In [1]: import numpy as np

In [2]: import numpy.linalg as la

In [3]: np.set_printoptions(precision=2, suppress=True, linewidth=200)

In [4]: rnd = lambda a: np.round(a, 2) + 0

In [5]: m1 = np.loadtxt("a.csv", delimiter=",")

In [6]: m1
Out[6]: 
array([[-2.89, -1.96, -1.72,  3.05,  4.16, -2.55,  0.27,  0.01, -3.16, -2.03,  0.48,  3.82],
       [-2.02, -2.11, -2.18,  3.52,  0.95, -1.54,  2.47, -1.71, -4.37, -1.94,  1.26,  2.49],
       [ 0.46, -0.8 , -0.2 ,  1.16, -1.67,  0.59,  1.54, -0.81, -1.64, -0.69,  1.24, -0.19],
       [-2.62, -2.32, -2.86,  5.95,  0.78, -2.81,  3.26, -1.76, -6.36, -2.61,  1.35,  3.56],
       [-1.05,  0.  , -0.84,  1.07,  1.84, -0.81, -0.55,  0.83, -0.53, -0.66, -0.24,  1.6 ],
       [-3.4 , -1.15, -1.91,  1.77,  5.29, -4.22, -1.2 ,  0.08, -2.69, -1.18, -0.46,  3.28],
       [-2.32, -3.4 , -3.35,  5.81,  1.67, -2.43,  3.22, -1.75, -7.37, -2.99,  1.48,  4.2 ],
       [-1.77, -1.22, -1.53,  2.18,  2.28, -2.18,  0.77, -0.54, -3.14, -1.27,  0.65,  2.69],
       [ 0.19, -0.66, -0.45,  0.1 ,  0.21, -0.31, -0.2 ,  0.25, -0.61,  0.69, -0.63, -0.16],
       [-1.83, -1.14, -1.31,  2.54,  1.89, -2.39,  1.14, -0.56, -2.99, -1.58,  0.52,  2.02],
       [-2.89, -1.54, -2.36,  3.92,  4.28, -3.54,  0.64, -0.06, -4.68, -1.64,  0.72,  2.97],
       [-0.43, -0.49, -0.71,  0.6 ,  1.05, -1.06, -0.33, -0.62, -1.18, -0.87,  0.2 ,  1.32],
       [ 0.66, -1.89, -1.43,  4.39, -3.74,  2.02,  4.28, -2.36, -3.89, -1.85,  2.41, -0.34],
       [-2.22, -2.88, -2.96,  5.83,  1.35, -2.7 ,  2.88, -2.25, -7.16, -2.52,  2.13,  4.03],
       [-1.9 , -0.46, -0.98,  1.14,  3.7 , -2.59, -0.32,  0.39, -1.46, -0.92, -0.35,  2.63],
       [-0.08, -0.45,  0.01, -0.11, -0.21,  0.31, -0.07, -0.31,  0.14, -0.07,  0.39,  0.15],
       [-0.24,  0.12, -0.19,  0.35,  0.1 ,  0.01, -0.28,  0.07,  0.05, -0.09,  0.52, -0.08],
       [-1.83, -1.28, -1.91,  2.55,  2.21, -2.57,  0.49, -0.89, -2.78, -1.49,  0.78,  2.64],
       [ 0.71, -1.15, -0.89,  2.68, -2.98,  0.96,  2.67, -1.9 , -2.6 , -1.19,  1.52, -0.12],
       [-0.07,  0.15, -0.18, -0.19, -0.25, -0.31, -0.34,  0.04, -0.5 , -0.02,  0.35,  0.27],
       [ 0.56, -0.93, -0.14,  1.1 , -1.21,  1.21,  1.27, -0.89, -1.63, -0.68,  1.3 ,  0.95],
       [ 0.36,  0.16, -0.19, -0.15, -0.27, -0.19, -0.07, -0.37, -0.2 , -0.3 ,  0.36,  0.18],
       [-1.6 , -1.84, -1.92,  3.92,  0.86, -1.77,  2.12, -1.25, -4.79, -2.11,  0.91,  2.79],
       [-2.26, -1.52, -1.54,  2.81,  2.05, -1.8 ,  0.96, -0.49, -3.7 , -1.37,  0.65,  2.34],
       [-2.05, -1.68, -1.74,  4.2 ,  0.88, -2.1 ,  2.43, -1.21, -4.53, -2.25,  1.54,  2.45],
       [-2.39, -2.77, -3.22,  5.94,  1.39, -2.2 ,  2.81, -2.39, -7.35, -3.02,  2.03,  3.18],
       [-2.11, -0.43, -1.35,  1.18,  3.84, -2.56, -1.04,  0.5 , -1.91, -0.41,  0.04,  1.99],
       [-2.52, -3.18, -2.97,  5.51,  0.88, -2.02,  2.9 , -1.78, -7.26, -2.48,  1.72,  3.68],
       [ 0.75, -1.57, -0.81,  2.43, -2.71,  0.89,  2.33, -1.4 , -2.84, -0.8 ,  1.  ,  0.63],
       [ 1.1 , -1.34, -1.34,  2.59, -2.79,  0.94,  2.7 , -2.44, -2.64, -0.43,  1.32,  0.4 ],
       [-0.6 , -2.28, -1.97,  4.38, -2.45, -0.11,  2.83, -2.2 , -5.04, -2.73,  1.74,  1.81],
       [-0.22, -2.45, -1.83,  4.44, -2.85,  0.31,  3.29, -2.45, -4.95, -1.53,  2.45,  1.23],
       [-3.26, -1.35, -1.69,  3.59,  4.19, -3.75,  0.39, -0.33, -3.75, -1.7 ,  0.65,  3.14],
       [-1.1 , -0.4 , -0.38,  0.63,  2.04, -1.62, -0.49,  0.44, -0.6 , -0.65, -0.44,  0.9 ],
       [ 0.81, -2.32, -1.24,  3.76, -4.4 ,  1.39,  4.17, -2.34, -3.94, -1.42,  2.27,  0.07]])

In [7]: cent = m1[[13, 21]].astype(float)

In [8]: for _ in range(4):
   ...:     idx = la.norm(m1[:, None] - cent, axis=-1).argmin(axis=1)
   ...:     cent = np.array([m1[idx == j].mean(axis=0) for j in range(2)])
   ...: 

In [9]: idx
Out[9]: array([0, 0, 1, 0, 1, 0, 0, 0, 1, 0, 0, 1, 1, 0, 1, 1, 1, 0, 1, 1, 1, 1, 0, 0, 0, 0, 1, 0, 1, 1, 0, 0, 0, 1, 1])

In [10]: rnd(cent[1] - cent[0])
Out[10]: array([ 2.07,  1.27,  1.5 , -2.66, -2.09,  2.18, -0.86,  0.55,  3.25,  1.42, -0.48, -2.31])

In [11]: np.bincount(idx)
Out[11]: array([18, 17])

In [12]: rnd(cent)
Out[12]: 
array([[-2.15, -2.  , -2.16,  3.99,  1.66, -2.24,  1.76, -1.2 , -4.78, -2.02,  1.14,  2.91],
       [-0.08, -0.73, -0.67,  1.34, -0.44, -0.07,  0.9 , -0.64, -1.53, -0.61,  0.66,  0.6 ]])

In [13]: np.abs(cent[1] - cent[0]).argmax()
Out[13]: np.int64(8)
